$ python -q
>>> import numpy as np
>>> np.set_printoptions(precision=2, suppress=True, linewidth=100, sign=" ")
>>> X = np.loadtxt("block14.csv", delimiter=",")
>>> X
array([[ 3.,  4.,  0.,  0.,  0.],
       [ 4., -7.,  4.,  0.,  0.],
       [ 0.,  4., -7.,  4.,  0.],
       [ 0.,  0.,  4.,  0.,  4.],
       [ 0.,  0.,  0.,  4., -6.]])
>>> ev, V = np.linalg.eigh(X)
>>> vec = np.array([0, 0, 0, 3, -1])
>>> vec @ X @ vec / (vec @ vec), round(ev[0], 2), np.round(ev[-1], 2)
(np.float64(-3.0), np.float64(-12.35), np.float64(4.71))
>>> np.linalg.eigvalsh(X[1:, 1:])
array([-11.96,  -7.84,  -3.68,   3.48])
>>> vec @ X @ vec
np.float64(-30.0)
>>> def softmax(z):
...     e = np.exp(z - z.max(axis=-1, keepdims=True))
...     return e / e.sum(axis=-1, keepdims=True)
... 
>>> np.round(softmax(10 * X[0]), 2) + 0
array([ 0.,  1.,  0.,  0.,  0.])
>>> softmax(X[0])
array([ 0.26,  0.7 ,  0.01,  0.01,  0.01])
>>> S = X @ X.T / np.sqrt(5)
>>> np.round(softmax(S)[0] @ X, 2) + 0
array([ 2.95,  4.  , -0.12,  0.07,  0.  ])
>>> np.round(softmax(S), 2) + 0
array([[ 0.98,  0.  ,  0.02,  0.  ,  0.  ],
       [ 0.  ,  1.  ,  0.  ,  0.  ,  0.  ],
       [ 0.  ,  0.  ,  1.  ,  0.  ,  0.  ],
       [ 0.  ,  0.  ,  0.  ,  1.  ,  0.  ],
       [ 0.  ,  0.  ,  0.  ,  0.  ,  1.  ]])
>>> softmax(S).round(6).argmax(axis=1)
array([ 0,  1,  2,  3,  4])
>>> np.round(softmax(S + np.triu(np.full(S.shape, -np.inf), 1)), 2) + 0
array([[ 1.,  0.,  0.,  0.,  0.],
       [ 0.,  1.,  0.,  0.,  0.],
       [ 0.,  0.,  1.,  0.,  0.],
       [ 0.,  0.,  0.,  1.,  0.],
       [ 0.,  0.,  0.,  0.,  1.]])
>>> m1 = np.array([[0, 1, 0, -1, 5, 3],
...     [2, -2, -4, -3, -3, 2],
...     [-4, -3, -4, 5, -4, 0],
...     [1, 5, -3, -3, -4, -1],
...     [0, -5, 4, -3, -3, -5],
...     [4, 4, -4, 4, 4, -3]])
>>> m1
array([[ 0,  1,  0, -1,  5,  3],
       [ 2, -2, -4, -3, -3,  2],
       [-4, -3, -4,  5, -4,  0],
       [ 1,  5, -3, -3, -4, -1],
       [ 0, -5,  4, -3, -3, -5],
       [ 4,  4, -4,  4,  4, -3]])
>>> rng = np.random.default_rng(556)
>>> labels = rng.permutation(6)
>>> labels
array([ 5,  4,  3,  2,  1,  0])
>>> Y = m1[labels][:, labels]
>>> np.sort(np.abs(np.linalg.eigvals(Y)))
array([ 2.32,  7.24,  7.27,  7.27,  7.89,  7.89])
>>> vec = np.array([1, -3, -1, 4, -4, 1])
>>> rhs = m1 @ vec
>>> rhs
array([-24,  14,  45,  -8,   6,  -7])
>>> np.round(np.linalg.solve(m1.T, m1[4]), 2) + 0
array([ 0.,  0.,  0.,  0.,  1.,  0.])
>>> np.linalg.solve(m1, m1[:, 5])
array([-0., -0., -0.,  0., -0.,  1.])
>>> O, R = np.linalg.qr(m1)
>>> round(abs(R[0, 0]), 2), round(float(np.linalg.norm(m1[:, 0])), 2)
(np.float64(6.08), 6.08)
>>> np.trace(O @ O.T)
np.float64(6.0)
>>> np.allclose(R.T @ R, m1.T @ m1)
True
>>> np.abs(np.diag(R))
array([ 6.08,  7.57,  7.81,  7.07,  6.28,  3.47])
>>> M = np.loadtxt("case8.csv", delimiter=",")
>>> M
array([[ 3., -1.,  2., -1., -3., -3.,  2.,  2., -1.,  2.,  0.,  1.],
       [ 2.,  3.,  0., -1.,  0., -1.,  1.,  2.,  1.,  3.,  0., -3.],
       [-2.,  3., -2., -3., -1.,  0.,  1., -2., -1.,  1., -3.,  2.],
       [ 0., -1., -1.,  0., -1., -1., -3.,  1.,  0., -2., -3.,  2.],
       [ 0., -3., -2., -2.,  3., -2., -3.,  0.,  1.,  0.,  3., -1.],
       [-1.,  0.,  0., -3., -1.,  3., -3.,  3., -2.,  3., -1., -1.],
       [ 2.,  1., -2.,  0., -1., -1.,  3.,  2., -1.,  2., -2., -3.],
       [ 0.,  2., -3.,  2.,  3., -3.,  0., -3.,  0.,  3.,  2.,  2.],
       [ 2., -1., -3., -1.,  0.,  2.,  3.,  1., -1., -3., -3.,  2.],
       [ 1.,  2.,  1., -2., -1.,  1.,  3.,  1.,  2.,  3., -1., -3.],
       [ 2., -1.,  2., -2.,  1., -2.,  0.,  2., -2.,  0.,  3., -2.],
       [ 1., -3.,  1.,  1., -3.,  1.,  3., -3., -2.,  3.,  0.,  1.],
       [ 0., -2.,  2.,  2.,  2.,  1.,  1.,  2., -2., -3., -1.,  3.]])
>>> Y = np.array([[6, 2],
...     [8, 5],
...     [6, 3],
...     [4, 6],
...     [7, 5],
...     [7, 1],
...     [1, 1],
...     [7, 5],
...     [0, 5],
...     [4, 2],
...     [5, 9],
...     [9, 6]])
>>> M @ Y
array([[  9.,   0.],
       [ 25.,  16.],
       [-25., -45.],
       [-29., -31.],
       [-34.,   3.],
       [ 12., -29.],
       [-18., -27.],
       [ 25.,  46.],
       [ -3., -32.],
       [ 10.,  -4.],
       [ 12.,  11.],
       [-19., -28.],
       [ 50.,  23.]])
>>> np.einsum("ik,kj->ij", M, Y)
array([[  9.,   0.],
       [ 25.,  16.],
       [-25., -45.],
       [-29., -31.],
       [-34.,   3.],
       [ 12., -29.],
       [-18., -27.],
       [ 25.,  46.],
       [ -3., -32.],
       [ 10.,  -4.],
       [ 12.,  11.],
       [-19., -28.],
       [ 50.,  23.]])
>>> np.linalg.matrix_rank(M @ Y)
np.int64(2)
>>> np.linalg.matrix_rank(np.vstack([M, Y.T]))
np.int64(12)
>>> np.einsum("ij->j", M)
array([ 10.,  -1.,  -5., -10.,  -2.,  -5.,   8.,   8.,  -8.,  12.,  -6.,   0.])
>>> np.vstack([M, Y.T]).shape
(15, 12)
>>> np.einsum("ik,kj->ji", M, Y)
array([[  9.,  25., -25., -29., -34.,  12., -18.,  25.,  -3.,  10.,  12., -19.,  50.],
       [  0.,  16., -45., -31.,   3., -29., -27.,  46., -32.,  -4.,  11., -28.,  23.]])
>>> arr = np.loadtxt("a.csv", delimiter=",")
>>> arr
array([[ 2.,  1.,  1.,  2.,  2.,  2.,  1.,  0.,  1.,  0.,  0.,  1.,  1.],
       [ 2.,  1.,  2.,  2.,  2.,  0.,  2.,  2.,  1.,  1.,  1.,  1.,  1.],
       [ 0.,  2.,  2.,  1.,  2.,  0.,  1.,  0.,  1.,  1.,  1.,  1.,  0.],
       [ 1.,  2.,  2.,  1.,  2.,  2.,  2.,  0.,  2.,  2.,  1.,  0.,  1.],
       [ 0.,  2.,  0.,  1.,  0.,  0.,  1.,  2.,  1.,  1.,  1.,  2.,  1.],
       [ 2.,  2.,  2.,  0.,  2.,  2.,  1.,  2.,  2.,  0.,  0.,  2.,  1.],
       [ 1.,  1.,  2.,  0.,  2.,  1.,  2.,  1.,  1.,  1.,  0.,  0.,  1.],
       [ 2.,  0.,  2.,  2.,  2.,  0.,  1.,  0.,  2.,  1.,  0.,  0.,  2.],
       [ 2.,  1.,  1.,  1.,  0.,  2.,  1.,  2.,  1.,  1.,  0.,  2.,  2.],
       [ 1.,  2.,  2.,  1.,  2.,  2.,  2.,  0.,  2.,  2.,  1.,  0.,  1.],
       [ 1.,  2.,  0.,  2.,  2.,  1.,  2.,  2.,  2.,  2.,  2.,  0.,  2.],
       [ 0.,  2.,  1.,  2.,  2.,  0.,  1.,  1.,  0.,  0.,  1.,  2.,  0.],
       [ 2.,  2.,  2.,  0.,  2.,  1.,  1.,  1.,  0.,  1.,  0.,  1.,  0.]])
>>> U, sig, VT = np.linalg.svd(arr)
>>> V = VT[:(sig > 1e-8).sum()]
>>> vec = arr[0] + 4 * arr[10] + rng.integers(2) * np.eye(13)[9]
>>> vec
array([  6.,   9.,   1.,  10.,  10.,   6.,   9.,   8.,   9.,   8.,   8.,   1.,   9.])
>>> np.linalg.matrix_rank(np.vstack([arr, vec]))
np.int64(12)
>>> np.allclose(V.T @ V @ vec, vec)
True
>>> Y = arr / np.sqrt((arr ** 2).mean(axis=1, keepdims=True))
>>> np.linalg.matrix_rank(arr - arr.mean(axis=1, keepdims=True))
np.int64(12)
>>> np.linalg.norm(Y, axis=1)
array([ 3.61,  3.61,  3.61,  3.61,  3.61,  3.61,  3.61,  3.61,  3.61,  3.61,  3.61,  3.61,  3.61])
>>> Y[8]
array([ 1.41,  0.71,  0.71,  0.71,  0.  ,  1.41,  0.71,  1.41,  0.71,  0.71,  0.  ,  1.41,  1.41])
>>> np.unique(arr.round(6), axis=0).shape
(12, 13)
>>> round(float(np.trace(np.linalg.pinv(arr) @ arr)), 2)
12.0
>>> labels = rng.permutation(13)
>>> labels
array([  4,  11,  10,   3,   6,   7,   2,   5,   0,   9,   8,  12,   1])
>>> Y = arr[labels][:, labels]
>>> round(np.linalg.det(Y), 2), round(np.linalg.det(arr[labels]), 2)
(np.float64(0.0), np.float64(-0.0))
>>> np.allclose(Y, arr)
False
>>> np.diag(Y)
array([ 0.,  2.,  2.,  1.,  2.,  0.,  2.,  2.,  2.,  2.,  1.,  0.,  1.])
>>> np.round(np.sort(np.abs(np.linalg.eigvals(Y))), 2) + 0
array([  0.  ,   0.16,   0.85,   0.85,   0.98,   0.98,   1.88,   1.88,   2.22,   2.22,   3.31,
         3.31,  14.91])
>>> np.trace(Y)
np.float64(17.0)
